>>> import numpy as np
>>> np.set_printoptions(suppress=True, linewidth=100)
>>> Q, _ = np.linalg.qr(np.array([[0.5, 1.4, 0.5], [-1.1, 0.4, -0.4], [0.1, -0.6, -0.7]]))
>>> w = np.array([1, 2, 3])
>>> K = Q @ np.diag(w) @ Q.T
>>> print(K.round(2))
[[1.94 0.45 0.27]
 [0.45 1.23 0.29]
 [0.27 0.29 2.83]]
>>> print(np.round(np.linalg.det(K[::-1]), 2))
-6.0
>>> print(np.round(np.linalg.eigvals(K), 2))
[1. 2. 3.]
>>> w, vecs = np.linalg.eigvalsh(K)
Traceback (most recent call last):
  File "<python-input-8>", line 1, in <module>
    w, vecs = np.linalg.eigvalsh(K)
    ^^^^^^^
ValueError: too many values to unpack (expected 2)
>>> w, vecs = np.linalg.eigh(K)
>>> print(w.round(2))
[1. 2. 3.]
>>> print(np.round(vecs.T @ vecs, 2) + 0)
[[1. 0. 0.]
 [0. 1. 0.]
 [0. 0. 1.]]
>>> print(np.round(np.linalg.eigvalsh(K @ K), 2))
[1. 4. 9.]
>>> print(np.round(np.linalg.eigvalsh(K + 5 * np.eye(3)), 2))
[6. 7. 8.]
>>> print(np.round(np.linalg.svd(K, compute_uv=False), 2))
[3. 2. 1.]
>>> w, vecs = np.linalg.eig(K)
>>> print(np.round(np.sort(np.linalg.eigvals(K.T)), 2))
[1. 2. 3.]
>>> print(w.round(2))
[1. 2. 3.]
>>> T = np.stack([K, -3 * K, K[::-1]])
>>> print(np.linalg.matrix_rank(T))
[3 3 3]
>>> print(T.shape)
(3, 3, 3)
>>> print(np.round(np.einsum("bij,cij->bc", T, T), 2))
[[ 14.   -42.     4.59]
 [-42.   126.   -13.76]
 [  4.59 -13.76  14.  ]]
>>> print((T @ K.T).shape)
(3, 3, 3)
>>> print(np.linalg.matrix_rank(T.reshape(3, -1)))
2
>>> J = np.load("w.npy")
>>> print(J)
[[0 2]
 [0 0]]
>>> x = np.array([-4, 3])
>>> print(J * x)
[[0 6]
 [0 0]]
>>> print((J * x).sum(axis=1))
[6 0]
>>> print(J @ np.ones(2))
[2. 0.]
>>> W1 = np.array([[1, -4, -2], [2, 5, -2]])
>>> coef = np.array([2, 0, 2])
>>> hid = np.maximum(J @ W1 + coef, 0)
>>> print(hid)
[[ 6 10  0]
 [ 2  0  2]]
>>> print((hid > 0).mean(axis=0))
[1.  0.5 0.5]
>>> C = np.array([[0, -1], [1, -2], [1, -1]])
>>> print(hid @ C)
[[ 10 -26]
 [  2  -4]]
>>> def softmax(z):
...     e = np.exp(z - z.max(axis=-1, keepdims=True))
...     return e / e.sum(axis=-1, keepdims=True)
... 
>>> print(np.round(softmax(10 * hid[1]), 2) + 0)
[0.5 0.  0.5]
>>> print(np.round(softmax(hid[1] + 3), 2))
[0.47 0.06 0.47]
>>> scores = hid @ hid.T / np.sqrt(3)
>>> print(np.round(softmax(scores)[1] @ hid, 2))
[5.64 9.1  0.18]
>>> print(np.round(softmax(scores + np.triu(np.full(scores.shape, -np.inf), 1)), 2))
[[1.   0.  ]
 [0.91 0.09]]
>>> print([int(np.linalg.matrix_rank(np.linalg.matrix_power(J, p))) for p in range(1, 3)])
[1, 0]
>>> print(np.linalg.matrix_power(J - np.diag(np.diag(J)), 2))
[[0 0]
 [0 0]]
>>> print(np.linalg.matrix_rank(J - J[0, 0] * np.eye(2)))
1
>>> print(np.prod(np.diag(J)), round(float(np.linalg.det(J)), 2))
0 0.0
>>> Uu, sigma, VT = np.linalg.svd(J)
>>> print(np.argmax(sigma[:-1] / (sigma[1:] + 1e-6)) + 1)
1
>>> M2 = Uu[:, :1] @ np.diag(sigma[:1]) @ VT[:1]
>>> print(M2)
[[0. 2.]
 [0. 0.]]
>>> print(np.linalg.matrix_rank(J, rtol=0.05))
1
>>> M2 = np.array([[-1, 2, 3, 1], [-3, 3, -1, 2], [3, -3, 3, -3], [0, -1, 2, 1]])
>>> M2[-1] = M2[0]
>>> arr = M2 + 0.1 * np.eye(4)
>>> print(arr)
[[-0.9  2.   3.   1. ]
 [-3.   3.1 -1.   2. ]
 [ 3.  -3.   3.1 -3. ]
 [-1.   2.   3.   1.1]]
>>> M2 = np.linalg.inv(arr)
>>> print(M2.round(2))
[[ 6.79 -0.96 -0.71 -6.37]
 [ 8.03  0.02 -0.18 -7.83]
 [-1.91  0.02  0.15  2.1 ]
 [-3.21 -0.96 -0.71  3.63]]
>>> print(round(np.linalg.cond(arr), 2))
122.61
>>> print(np.allclose(M2, arr.T))
False
>>> print(round(float(np.linalg.slogdet(arr)[0]), 2))
1.0
>>> hat = np.triu(np.array([[3, -1, 1, 0], [0, 2, 2, 3], [-2, -1, 0, 2], [1, -1, 2, -2]]), 1) + np.eye(4)
>>> M2 = hat @ arr @ np.linalg.inv(hat)
>>> print(np.round(hat @ arr - arr @ hat, 2))
[[  6.  -7.   1. -17.]
 [  3.  -3.  12. -10.]
 [ -2.   7.   9.   5.]
 [  0.  -1.  -3. -12.]]
>>> print(round(float(np.linalg.det(M2)), 2))
1.59
>>> print(np.linalg.norm(arr, axis=1).argmax())
2
>>> print(np.round(np.linalg.norm(arr, axis=0), 2))
[4.45 5.16 5.35 3.9 ]
>>> print(round(float(np.linalg.norm(arr[1] - arr[2])), 2))
10.72
>>> print(np.round(np.linalg.norm(arr, 1), 2), np.round(np.linalg.norm(arr, np.inf), 2))
10.1 12.1
>>> print(np.round(np.linalg.norm(arr, axis=1), 2))
[3.85 4.86 6.05 3.9 ]
>>> print(round(float(np.linalg.norm(arr, 2)), 2))
7.85
>>> M2 = arr / np.sqrt((arr ** 2).mean(axis=1, keepdims=True))
>>> print(np.linalg.matrix_rank(M2) == np.linalg.matrix_rank(arr))
True
>>> print(np.linalg.matrix_rank(arr - arr.mean(axis=1, keepdims=True)))
3
>>> print(M2[0].round(2))
[-0.47  1.04  1.56  0.52]
>>> A = np.array([[0.71, -1.58, -1.13, 1.24],
...     [0.78, -0.39, -0.43, 0.88],
...     [0.27, -0.31, -0.2, 0.41],
...     [-0.37, 0.82, 0.46, -0.67]])
>>> W1 = np.array([[1, 0, 2, 2, 0, 0],
...     [0, 1, 0, 1, 2, 1],
...     [0, 0, 0, 0, 0, 0],
...     [1, 2, 1, 2, 2, 1]])
>>> coef = np.array([3, -3, -3, -1, 0, -2])
>>> hid = np.maximum(A @ W1 + coef, 0)
>>> print(hid.round(2))
[[4.95 0.   0.   1.32 0.   0.  ]
 [4.66 0.   0.   1.93 0.98 0.  ]
 [3.68 0.   0.   0.05 0.2  0.  ]
 [1.96 0.   0.   0.   0.3  0.  ]]
>>> print((hid > 0).mean(axis=0))
[1.   0.   0.   0.75 0.75 0.  ]
>>> print(np.linalg.matrix_rank(hid))
3
>>> C = np.array([[-6, -3], [0, 2], [5, -3], [0, -8], [2, -6], [-1, 3]])
>>> print((hid @ C).round(6).argmax(axis=1))
[1 0 1 1]
>>> print(round(float(np.linalg.norm(A[1] - A[2])), 2))
0.74
>>> print(round(float(np.linalg.norm(A, "nuc")), 2))
3.74
>>> print(np.linalg.norm(A, axis=1).argmax())
0
>>> print(np.round(np.linalg.norm(A, axis=1), 2))
[2.41 1.31 0.61 1.21]
>>> print(np.round(np.linalg.norm(A, axis=0), 2))
[1.15 1.85 1.31 1.71]
>>> print(round(A[1] @ A[2], 2))
0.78
>>> W0 = np.array([[3.47, -4.96, -4.76],
...     [7.47, -1.53, -3.61],
...     [9.04, -0.52, -3.43],
...     [5.84, -4.85, -5.62],
...     [2.7, -7.01, -6.09],
...     [7.74, -6.98, -8.08],
...     [4.75, -4.15, -4.62],
...     [2.65, -9.43, -8.01],
...     [6.64, -4.99, -6.05],
...     [10.8, -2.31, -5.57],
...     [6.44, 0.23, -1.8],
...     [10.23, 0.25, -3.29],
...     [8.66, -1.92, -4.4],
...     [5.5, -7.84, -7.87],
...     [4.79, -6.42, -6.45],
...     [3.21, -5.13, -4.79],
...     [7.98, -4.38, -6.1],
...     [3.0, -6.31, -5.65],
...     [11.35, 3.04, -1.51]])
>>> print(W0)
[[ 3.47 -4.96 -4.76]
 [ 7.47 -1.53 -3.61]
 [ 9.04 -0.52 -3.43]
 [ 5.84 -4.85 -5.62]
 [ 2.7  -7.01 -6.09]
 [ 7.74 -6.98 -8.08]
 [ 4.75 -4.15 -4.62]
 [ 2.65 -9.43 -8.01]
 [ 6.64 -4.99 -6.05]
 [10.8  -2.31 -5.57]
 [ 6.44  0.23 -1.8 ]
 [10.23  0.25 -3.29]
 [ 8.66 -1.92 -4.4 ]
 [ 5.5  -7.84 -7.87]
 [ 4.79 -6.42 -6.45]
 [ 3.21 -5.13 -4.79]
 [ 7.98 -4.38 -6.1 ]
 [ 3.   -6.31 -5.65]
 [11.35  3.04 -1.51]]
>>> z = W0[:, 2] > np.median(W0[:, 2])
>>> f = W0[z].mean(axis=0) - W0[~z].mean(axis=0)
>>> print(np.round((((W0 - W0.mean(axis=0)) @ f > 0) == z).mean(), 2))
0.79
>>> print(f.round(2))
[1.42 4.42 2.97]
>>> print(z.astype(int))
[1 1 1 0 0 0 1 0 0 0 1 1 1 0 0 1 0 0 1]
